% python3 -q
>>> import numpy as np
>>> np.set_printoptions(precision=2, suppress=True, linewidth=140, legacy="1.25")
>>> def tidy(a):
...     return np.round(a, 2) + 0
... 
>>> mat = np.load("x.npy")
>>> print(tidy(mat))
[[-31.5   23.38  76.31  -5.93  23.33  23.91]
 [-29.14  20.5   68.4   -5.54  20.21  23.41]
 [-17.73   7.6   32.59  -2.92   7.24  18.97]
 [-17.03   6.88  30.56  -2.71   6.59  18.56]
 [-13.18   3.23  20.    -1.48   3.43  15.87]
 [-12.96   3.04  19.43  -1.4    3.27  15.7 ]
 [ -9.29   0.19  10.63  -0.1    1.13  12.31]
 [ -5.01  -1.78   2.85   1.27   0.     7.07]
 [ -4.71  -1.83   2.46   1.33  -0.02   6.65]
 [ -1.49  -1.21  -0.01   1.17   0.16   1.87]
 [ -0.09  -0.09  -0.01   0.1    0.03   0.09]
 [  1.05   1.15   0.19  -1.55  -0.62  -0.77]
 [  2.11   2.39   0.2   -3.74  -1.88  -0.86]
 [  4.28   4.55  -1.27  -9.66  -6.58   1.08]
 [  5.19   5.19  -2.55 -12.42  -9.18   2.51]
 [  6.96   5.99  -5.91 -17.87 -14.86   5.91]
 [  9.35   6.34 -11.83 -25.22 -23.34  11.26]
 [ 14.47   5.29 -27.58 -40.28 -42.75  23.81]]
>>> # rank 3
>>> C2 = np.cov(mat, rowvar=False)
>>> print(tidy(np.median(mat, axis=0)))
[-3.1   3.89  1.33 -2.82  0.01  9.17]
>>> print(tidy(np.corrcoef(mat[:, 1], mat[:, 4])[0, 1]))
0.41
>>> print(np.abs(np.diag(np.linalg.qr(mat)[1])) > 1e-9)
[ True  True  True False False False]
>>> r = np.linalg.matrix_rank(mat)
>>> print(r)
3
>>> ns = np.linalg.svd(mat)[2][r:].T
>>> print([int(np.linalg.matrix_rank(mat[:i])) for i in range(1, len(mat) + 1)])
[1, 2, 3, 3, 3, 3, 3, 3, 3, 3, 3, 3, 3, 3, 3, 3, 3, 3]
>>> print(ns.shape)
(6, 3)
>>> print([int(np.linalg.matrix_rank(np.delete(mat, i, axis=0))) for i in range(18)])
[3, 3, 3, 3, 3, 3, 3, 3, 3, 3, 3, 3, 3, 3, 3, 3, 3, 3]
>>> print(np.linalg.matrix_rank(mat.T @ mat), np.linalg.matrix_rank(mat @ mat.T))
3 3
>>> Xc = mat - mat.mean(axis=0)
>>> vecs = np.linalg.svd(Xc)[2][:3]
>>> A2 = Xc - Xc @ vecs.T @ vecs
>>> print(tidy(np.cov(Xc @ vecs.T, rowvar=False)))
[[1101.21    0.      0.  ]
 [   0.    190.7     0.  ]
 [   0.      0.     31.55]]
>>> print(np.linalg.norm(A2, axis=1).round(6).argmax())
0
>>> arr = np.loadtxt("out17.csv", delimiter=",")
>>> print(tidy(arr))
[[-0.65 -1.18  1.44  0.09 -0.31]
 [ 1.57 -0.74  0.32 -0.41  0.86]
 [ 0.13 -0.61 -0.61 -1.35 -1.19]
 [ 0.13  1.27  1.15 -1.03 -0.06]
 [-1.04 -0.29 -0.36 -0.97  1.32]]
>>> A2 = np.linalg.inv(arr)
>>> print(tidy(np.linalg.inv(A2)))
[[-0.65 -1.18  1.44  0.09 -0.31]
 [ 1.57 -0.74  0.32 -0.41  0.86]
 [ 0.13 -0.61 -0.61 -1.35 -1.19]
 [ 0.13  1.27  1.15 -1.03 -0.06]
 [-1.04 -0.29 -0.36 -0.97  1.32]]
>>> print((np.abs(A2) > 1e-9).astype(int))
[[1 1 1 1 1]
 [1 1 1 1 1]
 [1 1 1 1 1]
 [1 1 1 1 1]
 [1 1 1 1 1]]
>>> print(np.allclose(A2, arr.T))
False
>>> print(tidy(np.linalg.cond(arr)))
1.0
>>> print(tidy(np.linalg.det(arr) * np.linalg.det(A2)))
1.0
>>> K = np.loadtxt("data.csv", delimiter=",")
>>> print(K)
[[ 0. -1.  3.  0.]
 [ 1.  0.  8.  6.]
 [-3. -8.  0.  7.]
 [ 0. -6. -7.  0.]]
>>> # skew-symmetric
>>> print(tidy(np.poly(K)))
[  1.   0. 159.   0. 625.]
>>> print(tidy(np.linalg.det(K[::-1])))
625.0
>>> print(np.einsum("ii->", K))
0.0
>>> print(np.einsum("ij,ji->", K, K))
-318.0
>>> x0 = np.array([0, -3, -3, -3])
>>> rhs = K @ x0
>>> c, lr = np.zeros(4), 1 / np.linalg.norm(K, 2) ** 2
>>> for i in range(20):
...     c -= lr * K.T @ (K @ c - rhs)
...     if i % 5 == 0: print(i, round(np.linalg.norm(K @ c - rhs), 2))
... 
0 4.65
5 4.08
10 3.57
15 3.13
>>> print(tidy(np.linalg.cond(K)))
6.2
>>> u = np.array([0, 2, -1, -3])
>>> A2 = K + np.outer(u, np.eye(4)[2])
>>> print(A2)
[[  0.  -1.   3.   0.]
 [  1.   0.  10.   6.]
 [ -3.  -8.  -1.   7.]
 [  0.  -6. -10.   0.]]
>>> u, r1 = A2[1], A2[3]
>>> print(u @ u)
137.0
>>> print(u @ r1)
-100.0
>>> p = (u @ r1) / (u @ u) * u
>>> print(tidy(p))
[-0.73  0.   -7.3  -4.38]
>>> print(tidy((r1 - p) @ u))
0.0
>>> print(np.outer(u, r1))
[[   0.   -6.  -10.    0.]
 [   0.   -0.   -0.    0.]
 [   0.  -60. -100.    0.]
 [   0.  -36.  -60.    0.]]
>>> print(np.linalg.matrix_rank(np.outer(u, r1)))
1
>>> x0 = np.array([4, 0, 3, 3])
>>> print(tidy(np.linalg.eigvals(K).real))
[0. 0. 0. 0.]
>>> q = np.linalg.solve(np.eye(4) - K, np.eye(4) + K)
>>> print(tidy(q @ q.T))
[[1. 0. 0. 0.]
 [0. 1. 0. 0.]
 [0. 0. 1. 0.]
 [0. 0. 0. 1.]]
>>> print(tidy(np.linalg.det(q)))
1.0
>>> A = np.load("sample15.npy")
>>> print(A)
[[ 0  0  0  3]
 [ 0  0  1  0]
 [-1  0  0  0]
 [ 0  2  0  0]
 [ 0  0 -1  0]
 [ 3  0  0  0]
 [ 0  0 -3  0]]
>>> A2 = A / np.linalg.norm(A, axis=1, keepdims=True)
>>> C2 = A2 @ A2.T
>>> print(np.degrees(np.arccos(np.clip(C2[3, 1], -1, 1))))
90.0
>>> print(np.argwhere(np.triu(np.abs(C2) > 0.95, 1)))
[[1 4]
 [1 6]
 [2 5]
 [4 6]]
>>> x0 = np.array([3, -3, -2, 1])
>>> rhs = A @ x0
>>> c, lr = np.zeros(4), 1 / np.linalg.norm(A, 2) ** 2
>>> for i in range(6):
...     c -= lr * A.T @ (A @ c - rhs)
...     if i % 2 == 0: print(i, round(np.linalg.norm(A @ c - rhs), 2))
... 
0 3.95
2 1.55
4 0.63
>>> print(tidy(np.linalg.cond(A)))
1.66
>>> x0 = np.array([0, 2, 1, 1])
>>> rhs = A @ x0
>>> print(tidy(np.linalg.pinv(A) @ A))
[[1. 0. 0. 0.]
 [0. 1. 0. 0.]
 [0. 0. 1. 0.]
 [0. 0. 0. 1.]]
>>> print(tidy(np.linalg.solve(A.T @ A, A.T @ rhs)))
[0. 2. 1. 1.]
>>> print(rhs)
[ 3  1  0  4 -1  0 -3]
>>> rng = np.random.default_rng(30180)
>>> rhs = rhs + 0.3 * rng.normal(size=7)
>>> print(tidy(rhs))
[ 2.86  1.75 -0.29  4.26 -1.1  -0.36 -2.78]
>>> c, *_ = np.linalg.lstsq(A, rhs)
>>> print(tidy(c))
[-0.08  2.13  1.02  0.95]
>>> print(tidy(A.T @ (rhs - A @ c)))
[0. 0. 0. 0.]
>>> print([round(float(np.linalg.norm(np.linalg.solve(A.T @ A + lam * np.eye(4), A.T @ rhs))), 2) for lam in (0, 1, 10, 100)])
[2.55, 2.13, 0.93, 0.15]
>>> print(tidy(np.linalg.norm(rhs - A @ c)))
0.88
>>> u = np.array([2, -1, 1])
>>> print(np.array([np.convolve(row, u, "same") for row in A]))
[[ 0  0  6 -3]
 [ 0  2 -1  1]
 [ 1 -1  0  0]
 [ 4 -2  2  0]
 [ 0 -2  1 -1]
 [-3  3  0  0]
 [ 0 -6  3 -3]]
>>> P = A @ np.linalg.solve(A.T @ A, A.T)
>>> print(np.linalg.matrix_rank(np.eye(7) - P))
3
>>> print(np.allclose(P @ P, P))
True
>>> print(tidy(np.linalg.eigvalsh(P)))
[0. 0. 0. 1. 1. 1. 1.]
>>> print(P @ A[:, 2])
[ 0.  1.  0.  0. -1.  0. -3.]
>>> print(np.trace(P))
4.0
>>> data = np.load("w.npy")
>>> print(data)
[[1 0 0 0 0 0]
 [0 1 0 0 0 0]
 [2 2 1 0 0 0]
 [0 2 2 1 0 0]
 [2 2 2 1 1 0]
 [0 1 1 1 2 1]]
>>> # triangular: eigenvalues sit on the diagonal
>>> A2 = np.array([[7, -7], [-2, 1], [-9, 2], [2, -9], [-2, -1], [6, 1]])
>>> print(np.linalg.matrix_rank(np.vstack([data, A2.T])))
6
>>> print(np.einsum("ik,kj->ji", data, A2))
[[  7  -2   1 -20  -8  -7]
 [ -7   1 -10  -3 -18  -7]]
>>> print(data @ A2)
[[  7  -7]
 [ -2   1]
 [  1 -10]
 [-20  -3]
 [ -8 -18]
 [ -7  -7]]
>>> print(A2.T @ data.T)
[[  7  -2   1 -20  -8  -7]
 [ -7   1 -10  -3 -18  -7]]
>>> A2 = data / np.linalg.norm(data, axis=1, keepdims=True)
>>> C2 = A2 @ A2.T
>>> print(tidy(C2[1]))
[0.   1.   0.67 0.67 0.53 0.35]
>>> print(np.argwhere(np.triu(np.abs(C2) > 0.95, 1)))
[]
>>> print((np.abs(C2) > 0.9).astype(int))
[[1 0 0 0 0 0]
 [0 1 0 0 0 0]
 [0 0 1 0 0 0]
 [0 0 0 1 0 0]
 [0 0 0 0 1 0]
 [0 0 0 0 0 1]]
>>> print(tidy(C2))
[[1.   0.   0.67 0.   0.53 0.  ]
 [0.   1.   0.67 0.67 0.53 0.35]
 [0.67 0.67 1.   0.67 0.89 0.35]
 [0.   0.67 0.67 1.   0.8  0.59]
 [0.53 0.53 0.89 0.8  1.   0.66]
 [0.   0.35 0.35 0.59 0.66 1.  ]]
>>> print(tidy(np.linalg.norm(A2, axis=1)))
[1. 1. 1. 1. 1. 1.]
>>> print(tidy(np.degrees(np.arccos(np.clip(C2[1, 4], -1, 1)))))
57.69
